% ipython --no-banner

In [1]: import numpy as np

In [2]: np.set_printoptions(suppress=True, linewidth=200)

In [3]: def rd(a):
   ...:     return np.round(a, 3) + 0
   ...: 

In [4]: rng = np.random.default_rng(927)

In [5]: t = rng.uniform(0, 2 * np.pi, 20)

In [6]: O, _ = np.linalg.qr(np.array([[-2.6, 1.1],
   ...:     [-0.6, 1.3],
   ...:     [-0.7, -0.2],
   ...:     [-0.4, 0.2],
   ...:     [0.5, -0.8],
   ...:     [1.8, -0.9],
   ...:     [-0.3, -2.0]]))

In [7]: E = 3 * np.c_[np.cos(t), np.sin(t)] @ O.T

In [8]: print(rd(E))
[[-1.165  0.833 -0.836 -0.147 -0.396  0.661 -2.374]
 [-2.09  -0.997 -0.318 -0.337  0.692  1.515  0.806]
 [ 0.773 -1.017  0.775  0.084  0.523 -0.377  2.519]
 [-1.065 -1.349  0.236 -0.196  0.825  0.883  2.119]
 [-1.315 -1.322  0.129 -0.232  0.826  1.045  1.918]
 [-0.28  -1.309  0.515 -0.08   0.754  0.358  2.498]
 [-0.943  0.943 -0.804 -0.111 -0.471  0.499 -2.468]
 [-1.385  0.706 -0.859 -0.183 -0.31   0.823 -2.245]
 [-0.27  -1.308  0.518 -0.078  0.752  0.352  2.501]
 [ 1.97   1.09   0.229  0.322 -0.736 -1.448 -1.065]
 [ 2.28   0.717  0.523  0.356 -0.546 -1.604 -0.126]
 [ 1.192 -0.818  0.839  0.151  0.386 -0.68   2.36 ]
 [ 1.872  1.148  0.164  0.309 -0.763 -1.391 -1.24 ]
 [-1.212 -1.336  0.175 -0.217  0.827  0.979  2.007]
 [-1.375 -1.311  0.101 -0.241  0.824  1.084  1.862]
 [-1.899 -1.133 -0.182 -0.313  0.756  1.407  1.194]
 [ 2.238  0.811  0.463  0.353 -0.596 -1.588 -0.341]
 [ 1.34  -0.733  0.855  0.176  0.329 -0.79   2.274]
 [ 2.316  0.517  0.632  0.356 -0.435 -1.601  0.303]
 [-2.015 -1.059 -0.261 -0.327  0.722  1.474  0.975]]

In [9]: C2 = np.cov(E, rowvar=False)

In [10]: rd(np.linalg.eigvalsh(C2)[::-1])
Out[10]: array([5.367, 3.429, 0.   , 0.   , 0.   , 0.   , 0.   ])

In [11]: rd(np.median(E, axis=0))
Out[11]: array([-0.611, -0.908,  0.202, -0.095,  0.455,  0.429,  1.085])

In [12]: C2.shape
Out[12]: (7, 7)

In [13]: left, s, VT = np.linalg.svd(E)

In [14]: rd(s)
Out[14]: array([10.523,  8.322,  0.   ,  0.   ,  0.   ,  0.   ,  0.   ])

In [15]: print(np.argmax(s[:-1] / (s[1:] + 1e-6)) + 1)
2

In [16]: A2 = left[:, :2] @ np.diag(s[:2]) @ VT[:2]

In [17]: np.linalg.matrix_rank(A2)
Out[17]: np.int64(2)

In [18]: rd(np.linalg.norm(E - A2, 2)), rd(s[2])
Out[18]: (np.float64(0.0), np.float64(0.0))

In [19]: rd(np.linalg.norm(E - A2) / np.linalg.norm(E))
Out[19]: np.float64(0.0)

In [20]: A2 = np.array([[1, 2, 3, 0, 1, 0, 0, 2],
    ...:     [3, 3, 1, 2, 3, 1, 3, 2],
    ...:     [2, 2, 0, 2, 2, 1, 0, 1],
    ...:     [3, 3, 2, 2, 0, 2, 3, 0],
    ...:     [3, 0, 3, 2, 0, 1, 2, 1],
    ...:     [0, 3, 1, 3, 3, 2, 3, 3],
    ...:     [1, 1, 3, 0, 2, 0, 3, 3],
    ...:     [2, 0, 1, 0, 2, 2, 1, 0]])

In [21]: A2[-1] = A2[0]

In [22]: mat = A2 + 0.1 * np.eye(8)

In [23]: mat
Out[23]: 
array([[1.1, 2. , 3. , 0. , 1. , 0. , 0. , 2. ],
       [3. , 3.1, 1. , 2. , 3. , 1. , 3. , 2. ],
       [2. , 2. , 0.1, 2. , 2. , 1. , 0. , 1. ],
       [3. , 3. , 2. , 2.1, 0. , 2. , 3. , 0. ],
       [3. , 0. , 3. , 2. , 0.1, 1. , 2. , 1. ],
       [0. , 3. , 1. , 3. , 3. , 2.1, 3. , 3. ],
       [1. , 1. , 3. , 0. , 2. , 0. , 3.1, 3. ],
       [1. , 2. , 3. , 0. , 1. , 0. , 0. , 2.1]])

In [24]: mat.sum(axis=0)
Out[24]: array([14.1, 16.1, 16.1, 11.1, 12.1,  7.1, 14.1, 14.1])

In [25]: mat[8]
---------------------------------------------------------------------------
IndexError                                Traceback (most recent call last)
Cell In[25], line 1
----> 1 mat[8]

IndexError: index 8 is out of bounds for axis 0 with size 8

In [26]: mat.sum(axis=1)
Out[26]: array([ 9.1, 18.1, 10.1, 15.1, 12.1, 18.1, 13.1,  9.1])

In [27]: z = rng.permutation(8)

In [28]: z
Out[28]: array([1, 3, 6, 7, 0, 4, 5, 2])

In [29]: A2 = mat[z][:, z]

In [30]: np.allclose(A2, mat)
Out[30]: False

In [31]: print(rd(np.sort(np.abs(np.linalg.eigvals(A2)))))
[ 0.1    0.342  1.14   2.207  2.207  2.93   2.93  12.648]

In [32]: print(np.trace(A2))
13.8

In [33]: x0 = np.array([2, -1, 1, -2, 0, 0, -1, 2])

In [34]: rd(np.einsum("ij,j->i", mat, x0))
Out[34]: array([ 7.2,  0.9,  0.1, -2.2,  5. , -5. ,  6.9,  7.2])

In [35]: print(mat * x0)
[[ 2.2 -2.   3.  -0.   0.   0.  -0.   4. ]
 [ 6.  -3.1  1.  -4.   0.   0.  -3.   4. ]
 [ 4.  -2.   0.1 -4.   0.   0.  -0.   2. ]
 [ 6.  -3.   2.  -4.2  0.   0.  -3.   0. ]
 [ 6.  -0.   3.  -4.   0.   0.  -2.   2. ]
 [ 0.  -3.   1.  -6.   0.   0.  -3.   6. ]
 [ 2.  -1.   3.  -0.   0.   0.  -3.1  6. ]
 [ 2.  -2.   3.  -0.   0.   0.  -0.   4.2]]

In [36]: mat @ np.eye(8)[2]
Out[36]: array([3. , 1. , 0.1, 2. , 3. , 1. , 3. , 3. ])

In [37]: rd(mat @ (2 * x0))
Out[37]: array([ 14.4,   1.8,   0.2,  -4.4,  10. , -10. ,  13.8,  14.4])

In [38]: rd(mat @ x0)
Out[38]: array([ 7.2,  0.9,  0.1, -2.2,  5. , -5. ,  6.9,  7.2])

In [39]: np.sign((mat @ x0).round(6))
Out[39]: array([ 1.,  1.,  1., -1.,  1., -1.,  1.,  1.])

In [40]: A2 = np.array([[0, -7], [3, 0], [-6, 7]])

In [41]: K = np.tile(A2, (2, 3))

In [42]: print(K)
[[ 0 -7  0 -7  0 -7]
 [ 3  0  3  0  3  0]
 [-6  7 -6  7 -6  7]
 [ 0 -7  0 -7  0 -7]
 [ 3  0  3  0  3  0]
 [-6  7 -6  7 -6  7]]

In [43]: r = np.linalg.matrix_rank(K)

In [44]: r
Out[44]: np.int64(2)

In [45]: null = np.linalg.svd(K)[2][r:].T

In [46]: [int(np.linalg.matrix_rank(K[:, :j + 1])) for j in range(6)]
Out[46]: [1, 2, 2, 2, 2, 2]

In [47]: [int(np.linalg.matrix_rank(np.delete(K, i, axis=0))) for i in range(6)]
Out[47]: [2, 2, 2, 2, 2, 2]

In [48]: [int(np.linalg.matrix_rank(K[:i])) for i in range(1, len(K) + 1)]
Out[48]: [1, 2, 2, 2, 2, 2]

In [49]: null.shape
Out[49]: (6, 4)

In [50]: C2 = K.T @ K

In [51]: rd(np.linalg.eigvalsh(C2)[::-1])
Out[51]: array([726.968, 131.032,   0.   ,   0.   ,   0.   ,   0.   ])

In [52]: (K @ K.T).shape
Out[52]: (6, 6)

In [53]: C2
Out[53]: 
array([[ 90, -84,  90, -84,  90, -84],
       [-84, 196, -84, 196, -84, 196],
       [ 90, -84,  90, -84,  90, -84],
       [-84, 196, -84, 196, -84, 196],
       [ 90, -84,  90, -84,  90, -84],
       [-84, 196, -84, 196, -84, 196]])

In [54]: np.diag(C2)
Out[54]: array([ 90, 196,  90, 196,  90, 196])

In [55]: np.trace(C2), (K ** 2).sum()
Out[55]: (np.int64(858), np.int64(858))

In [56]: print(rd(np.linalg.svd(K, compute_uv=False) ** 2))
[726.968 131.032   0.      0.      0.      0.   ]

In [57]: np.linalg.matrix_rank(C2)
Out[57]: np.int64(2)

In [58]: print(np.linalg.lstsq(K[:-1].T, K[-1])[2])
2

In [59]: print(rd(np.trace(np.linalg.pinv(K) @ K)))
2.0

In [60]: np.abs(np.diag(np.linalg.qr(K)[1])) > 1e-9
Out[60]: array([ True,  True, False, False, False, False])

In [61]: def softmax(z):
    ...:     e = np.exp(z - z.max(axis=-1, keepdims=True))
    ...:     return e / e.sum(axis=-1, keepdims=True)
    ...: 

In [62]: print(rd(softmax(10 * K[2])))
[0.    0.333 0.    0.333 0.    0.333]

In [63]: scores = K @ K.T / np.sqrt(6)

In [64]: rd(softmax(scores))
Out[64]: 
array([[0.5, 0. , 0. , 0.5, 0. , 0. ],
       [0. , 0.5, 0. , 0. , 0.5, 0. ],
       [0. , 0. , 0.5, 0. , 0. , 0.5],
       [0.5, 0. , 0. , 0.5, 0. , 0. ],
       [0. , 0.5, 0. , 0. , 0.5, 0. ],
       [0. , 0. , 0.5, 0. , 0. , 0.5]])

In [65]: softmax(scores).round(6).argmax(axis=1)
Out[65]: array([0, 1, 2, 0, 1, 2])

In [66]: rd(softmax(scores + np.triu(np.full(scores.shape, -np.inf), 1)))
Out[66]: 
array([[1. , 0. , 0. , 0. , 0. , 0. ],
       [0. , 1. , 0. , 0. , 0. , 0. ],
       [0. , 0. , 1. , 0. , 0. , 0. ],
       [0.5, 0. , 0. , 0.5, 0. , 0. ],
       [0. , 0.5, 0. , 0. , 0.5, 0. ],
       [0. , 0. , 0.5, 0. , 0. , 0.5]])

In [67]: J = np.array([[1, 2, 1, 2], [2, 1, 2, 1], [1, 2, 1, 2], [2, 1, 2, 1]])

In [68]: evals, evecs = np.linalg.eigh(J)

In [69]: x0 = np.array([8, 8, 4, 2])

In [70]: x0 @ J @ x0
Out[70]: np.int64(724)

In [71]: print(rd(x0 @ J @ x0 / (x0 @ x0)), evals[0], evals[-1])
4.892 -2.0 6.0

In [72]: r = np.linalg.matrix_rank(J)

In [73]: r
Out[73]: np.int64(2)

In [74]: null = np.linalg.svd(J)[2][r:].T

In [75]: [int(np.linalg.matrix_rank(J[:, :j + 1])) for j in range(4)]
Out[75]: [1, 2, 2, 2]

In [76]: np.linalg.matrix_rank(J.T @ J), np.linalg.matrix_rank(J @ J.T)
Out[76]: (np.int64(2), np.int64(2))

In [77]: rd(null @ null.T)
Out[77]: 
array([[ 0.5,  0. , -0.5,  0. ],
       [ 0. ,  0.5,  0. , -0.5],
       [-0.5,  0. ,  0.5,  0. ],
       [ 0. , -0.5,  0. ,  0.5]])

In [78]: [int(np.linalg.matrix_rank(np.delete(J, i, axis=0))) for i in range(4)]
Out[78]: [2, 2, 2, 2]

In [79]: print(rd(J @ null))
[[0. 0.]
 [0. 0.]
 [0. 0.]
 [0. 0.]]

In [80]: rd(J @ np.linalg.pinv(J) @ J)
Out[80]: 
array([[1., 2., 1., 2.],
       [2., 1., 2., 1.],
       [1., 2., 1., 2.],
       [2., 1., 2., 1.]])

In [81]: rd(np.trace(np.linalg.pinv(J) @ J))
Out[81]: np.float64(2.0)

In [82]: try:
    ...:     np.linalg.inv(J)
    ...: except np.linalg.LinAlgError as e:
    ...:     print(repr(e))
    ...: 
LinAlgError('Singular matrix')

In [83]: np.unique(J.round(6), axis=0).shape
Out[83]: (2, 4)

In [84]: left, s, VT = np.linalg.svd(E)

In [85]: evecs = VT[:(s > 1e-8).sum()]

In [86]: x0 = E[19] + 2 * E[18] + rng.integers(2) * np.eye(7)[1]

In [87]: rd(x0)
Out[87]: array([ 2.617,  0.975,  1.003,  0.384, -0.149, -1.728,  1.581])

In [88]: rd(np.linalg.norm(x0 - evecs.T @ evecs @ x0))
Out[88]: np.float64(0.892)

In [89]: np.allclose(evecs.T @ evecs @ x0, x0)
Out[89]: False

In [90]: [round(float(np.linalg.det(J[:i, :i])), 2) + 0 for i in range(1, 5)]
Out[90]: [1.0, -3.0, 0.0, 0.0]

In [91]: np.all(np.linalg.eigvalsh(J) > 0)
Out[91]: np.False_

In [92]: rd(np.linalg.eigvalsh(J).min())
Out[92]: np.float64(-2.0)

In [93]: X = np.load("data.npy")

In [94]: X
Out[94]: 
array([[ 4,  0,  3, -2,  4,  1],
       [ 0, -4, -2,  2,  0,  1],
       [ 3, -2, -2,  3,  0,  3],
       [-2,  2,  3,  4,  1,  4],
       [ 4,  0,  0,  1,  2, -3],
       [ 1,  1,  3,  4, -3,  4]])

In [95]: np.linalg.cond(K) > 100
Out[95]: np.True_

In [96]: np.linalg.matrix_rank(K, rtol=0.1)
Out[96]: np.int64(2)

In [97]: m1 = np.load("run19.npy")

In [98]: print(m1)
[[ 0  0 -3  0]
 [ 0  0 -2  0]
 [ 3  2  0 -1]
 [ 0  0  1  0]]

In [99]: rd(np.linalg.eigvals(m1).sum().real)
Out[99]: np.float64(0.0)

In [100]: print(np.einsum("ij,ji->", m1, m1))
-28

In [101]: rd(np.linalg.det(2 * m1)), rd(np.linalg.det(m1))
Out[101]: (np.float64(0.0), np.float64(0.0))

In [102]: print(rd(np.linalg.eigvals(m1)))
[0.+3.742j 0.-3.742j 0.+0.j    0.+0.j   ]

In [103]: rd(m1 @ np.linalg.pinv(m1) @ m1)
Out[103]: 
array([[ 0.,  0., -3.,  0.],
       [ 0.,  0., -2.,  0.],
       [ 3.,  2.,  0., -1.],
       [ 0.,  0.,  1.,  0.]])

In [104]: u = np.array([0, -1, 0])

In [105]: np.correlate(m1[0], m1[2], "full")
Out[105]: array([ 0,  0,  3,  0, -6, -9,  0])

In [106]: np.array([np.convolve(row, u, "same") for row in m1])
Out[106]: 
array([[ 0,  0,  3,  0],
       [ 0,  0,  2,  0],
       [-3, -2,  0,  1],
       [ 0,  0, -1,  0]])

In [107]: np.convolve(m1[0], u)
Out[107]: array([0, 0, 0, 3, 0, 0])

In [108]: m1[:, 4]
---------------------------------------------------------------------------
IndexError                                Traceback (most recent call last)
Cell In[108], line 1
----> 1 m1[:, 4]

IndexError: index 4 is out of bounds for axis 1 with size 4

In [109]: m1.shape
Out[109]: (4, 4)

In [110]: print(rd(np.linalg.norm(m1)))
5.292

In [111]: m1.sum(axis=0)
Out[111]: array([ 3,  2, -4, -1])

In [112]: m1[4]
---------------------------------------------------------------------------
IndexError                                Traceback (most recent call last)
Cell In[112], line 1
----> 1 m1[4]

IndexError: index 4 is out of bounds for axis 0 with size 4

In [113]: m1 - m1[0]
Out[113]: 
array([[ 0,  0,  0,  0],
       [ 0,  0,  1,  0],
       [ 3,  2,  3, -1],
       [ 0,  0,  4,  0]])
